>>> import numpy as np
>>> import numpy.linalg as la
>>> np.set_printoptions(precision=3, suppress=True, linewidth=200, legacy="1.25")
>>> feats = np.loadtxt("w.csv", delimiter=",")
>>> feats
array([[-3.611, -2.048, -9.098],
       [ 1.282,  1.806, -9.752],
       [-9.194, -3.447,  1.896],
       [-3.479,  8.459, -4.042],
       [ 7.657,  1.363,  6.286],
       [-0.312,  7.195, -6.938],
       [-5.444, -6.173,  5.68 ],
       [ 4.926, -2.579,  8.311],
       [-2.749,  3.357, -9.01 ],
       [-5.401, -5.929,  5.972],
       [ 7.74 ,  6.229, -1.138],
       [-9.896, -0.421, -1.377],
       [-3.445,  5.598,  7.536],
       [ 7.805, -0.791,  6.201],
       [ 4.801,  7.386, -4.733]])
>>> Y = np.c_[feats[:, :2] @ np.array([[0, 3], [0, 3]]), np.array([2, 1, 2, 0, 1, 0, 0, 2, 2, 1, 2, 1, 1, 2, 1])]
>>> Y
array([[  0.   , -16.977,   2.   ],
       [  0.   ,   9.264,   1.   ],
       [  0.   , -37.923,   2.   ],
       [  0.   ,  14.94 ,   0.   ],
       [  0.   ,  27.06 ,   1.   ],
       [  0.   ,  20.649,   0.   ],
       [  0.   , -34.851,   0.   ],
       [  0.   ,   7.041,   2.   ],
       [  0.   ,   1.824,   2.   ],
       [  0.   , -33.99 ,   1.   ],
       [  0.   ,  41.907,   2.   ],
       [  0.   , -30.951,   1.   ],
       [  0.   ,   6.459,   1.   ],
       [  0.   ,  21.042,   2.   ],
       [  0.   ,  36.561,   1.   ]])
>>> la.matrix_rank(np.c_[feats, Y])
4
>>> np.round(la.norm(Y - feats @ la.lstsq(feats, Y)[0], axis=0), 3) + 0
array([0.   , 0.   , 5.441])
>>> X = np.load("test16.npy")
>>> X
array([[ 3, -3,  1],
       [ 1, -3,  2],
       [ 3, -3,  1]])
>>> round(np.trace(la.pinv(X) @ X), 3)
2.0
>>> la.lstsq(X[:-1].T, X[-1])[2]
2
>>> try:
...     la.inv(X)
... except la.LinAlgError as e:
...     print("failed:", e)
... 
failed: Singular matrix
>>> np.abs(np.diag(la.qr(X)[1])) > 1e-9
array([ True,  True, False])
>>> np.unique(X.round(6), axis=0).shape
(2, 3)
>>> np.allclose(X[:-1].T @ la.lstsq(X[:-1].T, X[-1])[0], X[-1])
True
>>> mat = np.array([[1, 0], [2, 3]])
>>> Y = mat[0, 0] * mat[1:] - np.outer(mat[1:, 0], mat[0])
>>> Y
array([[0, 3]])
>>> la.matrix_rank(Y), la.matrix_rank(mat)
(1, 2)
>>> np.flatnonzero(~Y.round(6).any(axis=1))
array([], dtype=int64)
